$ python3 -q
>>> import numpy as np
>>> import numpy.linalg as la
>>> np.set_printoptions(suppress=True, linewidth=160)
>>> tidy = lambda a: np.round(a, 3) + 0
>>> m1 = np.array([[1, 1, -1, -1, 1, 1, -1, -1],
...     [1, 1, 1, 1, 1, 1, 1, 1],
...     [1, -1, 1, -1, -1, 1, -1, 1]])
>>> # column 4 repeats column 1
>>> theta = np.radians(135)
>>> Rm = np.eye(8)
>>> Rm[5, 5] = Rm[4, 4] = np.cos(theta)
>>> Rm[5, 4], Rm[4, 5] = -np.sin(theta), np.sin(theta)
>>> tidy(Rm)
array([[ 1.   ,  0.   ,  0.   ,  0.   ,  0.   ,  0.   ,  0.   ,  0.   ],
       [ 0.   ,  1.   ,  0.   ,  0.   ,  0.   ,  0.   ,  0.   ,  0.   ],
       [ 0.   ,  0.   ,  1.   ,  0.   ,  0.   ,  0.   ,  0.   ,  0.   ],
       [ 0.   ,  0.   ,  0.   ,  1.   ,  0.   ,  0.   ,  0.   ,  0.   ],
       [ 0.   ,  0.   ,  0.   ,  0.   , -0.707,  0.707,  0.   ,  0.   ],
       [ 0.   ,  0.   ,  0.   ,  0.   , -0.707, -0.707,  0.   ,  0.   ],
       [ 0.   ,  0.   ,  0.   ,  0.   ,  0.   ,  0.   ,  1.   ,  0.   ],
       [ 0.   ,  0.   ,  0.   ,  0.   ,  0.   ,  0.   ,  0.   ,  1.   ]])
>>> A2 = m1 @ Rm.T
>>> tidy(la.svd(m1, compute_uv=False)), tidy(la.svd(A2, compute_uv=False))
(array([2.828, 2.828, 2.828]), array([2.828, 2.828, 2.828]))
>>> print(np.allclose(m1 @ m1.T, A2 @ A2.T))
True
>>> print(np.allclose(la.norm(m1, axis=1), la.norm(A2, axis=1)))
True
>>> print(tidy(A2))
[[ 1.     1.    -1.    -1.     0.    -1.414 -1.    -1.   ]
 [ 1.     1.     1.     1.     0.    -1.414  1.     1.   ]
 [ 1.    -1.     1.    -1.     1.414  0.    -1.     1.   ]]
